$ python -q
>>> import numpy as np
>>> import numpy.linalg as la
>>> np.set_printoptions(precision=2, suppress=True, linewidth=100)
>>> F = np.load("a.npy")
>>> F
array([[14,  7, 13, 10],
       [ 7,  4, 14,  1],
       [13, 14, 18,  9],
       [10,  1,  9, 12]])
>>> ev, V = la.eig(F)
>>> np.round(F @ V[:, 0] - ev[0] * V[:, 0], 2) + 0
array([0., 0., 0., 0.])
>>> np.sort(la.eigvals(F.T))
array([-5.66,  2.  , 10.  , 41.66])
>>> ev
array([41.66, 10.  ,  2.  , -5.66])
>>> vec = np.array([-1, 0, 0, 3])
>>> F @ np.ones(4)
array([44., 26., 54., 32.])
>>> F @ vec
array([16, -4, 14, 26])
>>> F @ (2 * vec)
array([32, -8, 28, 52])
>>> (F @ vec).argmax()
np.int64(3)
>>> (F * vec).sum(axis=1)
array([16, -4, 14, 26])
>>> rng = np.random.default_rng(7073)
>>> idx = rng.permutation(4)
>>> idx
array([1, 3, 0, 2])
>>> out = F[idx][:, idx]
>>> np.sort(np.abs(la.eigvals(out)))
array([ 2.  ,  5.66, 10.  , 41.66])
>>> out
array([[ 4,  1,  7, 14],
       [ 1, 12, 10,  9],
       [ 7, 10, 14, 13],
       [14,  9, 13, 18]])
>>> np.diag(out)
array([ 4, 12, 14, 18])
>>> out = np.array([[-5, -2], [3, 5]])
>>> cent = np.kron(out, F)
>>> la.matrix_rank(cent)
np.int64(8)
>>> cent
array([[-70, -35, -65, -50, -28, -14, -26, -20],
       [-35, -20, -70,  -5, -14,  -8, -28,  -2],
       [-65, -70, -90, -45, -26, -28, -36, -18],
       [-50,  -5, -45, -60, -20,  -2, -18, -24],
       [ 42,  21,  39,  30,  70,  35,  65,  50],
       [ 21,  12,  42,   3,  35,  20,  70,   5],
       [ 39,  42,  54,  27,  65,  70,  90,  45],
       [ 30,   3,  27,  36,  50,   5,  45,  60]])
>>> F.shape
(4, 4)
>>> np.abs(F).max()
np.int64(18)
>>> F - F[0]
array([[ 0,  0,  0,  0],
       [-7, -3,  1, -9],
       [-1,  7,  5, -1],
       [-4, -6, -4,  2]])
>>> np.count_nonzero(F)
np.int64(16)
>>> F.sum(axis=0)
array([44, 26, 54, 32])
>>> np.round(la.norm(F), 2)
np.float64(43.27)
>>> K = np.load("sample16.npy")
>>> K
array([[ -0.51,   1.54,  -1.67,   0.7 ],
       [  0.39,  -1.38, -14.15,  -0.02],
       [  0.93,   2.87,  -2.89,   4.71],
       [  1.14,  -0.34,  -7.91,  -0.9 ],
       [ -1.32,  -8.24,   2.62,  -1.87],
       [  0.52,   4.99,  -6.28,  -3.09],
       [ -0.49,  -2.81,  -0.52,  -5.95],
       [ -0.65,  -3.15,   7.84,   1.78],
       [ -0.12,  -0.69,  -8.16,   2.42],
       [ -0.81,  -0.5 ,  11.67,   4.79],
       [  1.51,   1.57,  -4.4 ,   0.89],
       [  0.37,  -7.72,  10.34,   0.39],
       [  0.97,  -4.41,   1.08,   2.99],
       [ -1.15,  -2.12,  -6.55,  -3.11],
       [ -0.85,   5.66,  14.5 ,   0.99],
       [ -1.09,   2.46,   8.65,  -0.7 ],
       [  0.91,  -0.54,   0.1 ,   0.31],
       [ -0.81,   4.18,  16.95,  -0.67],
       [ -0.08,   2.87, -13.46,  -1.71],
       [  0.52,  -5.94, -20.74,   0.04],
       [ -0.22,  -4.79,   7.66,   1.83],
       [  0.6 ,   0.59,   4.48,   1.17],
       [ -0.12,  -0.3 , -11.79,  -1.55],
       [  1.07,  -4.5 ,   0.31,   4.52],
       [ -0.2 ,  -0.96,  15.7 ,   1.87],
       [  1.05,  -5.27,  -8.33,   0.49],
       [ -2.1 ,  -4.12,   4.09,  -3.87],
       [  1.46,   1.58,  18.  ,   1.79],
       [  1.41,   6.38,  34.4 ,  -1.32],
       [  0.6 ,   8.6 ,   3.74,   0.26],
       [ -1.12,  -6.41,   5.11,   0.25],
       [  1.77,   0.24,  18.33,  -0.22],
       [  0.51,  -0.64,  10.57,  -1.52],
       [  3.  ,  -3.59,  29.14,  -0.04],
       [ -0.95,  -6.22,  -9.43,   1.5 ],
       [ -3.07,  10.53,   7.25,  -1.99]])
>>> Xc = K - K.mean(axis=0)
>>> left, s, vt = la.svd(Xc, full_matrices=False)
>>> s
array([71.73, 25.88, 13.66,  6.58])
>>> np.abs(left[:, 0]).argmax()
np.int64(28)
>>> np.abs(vt[0]).argmax()
np.int64(2)
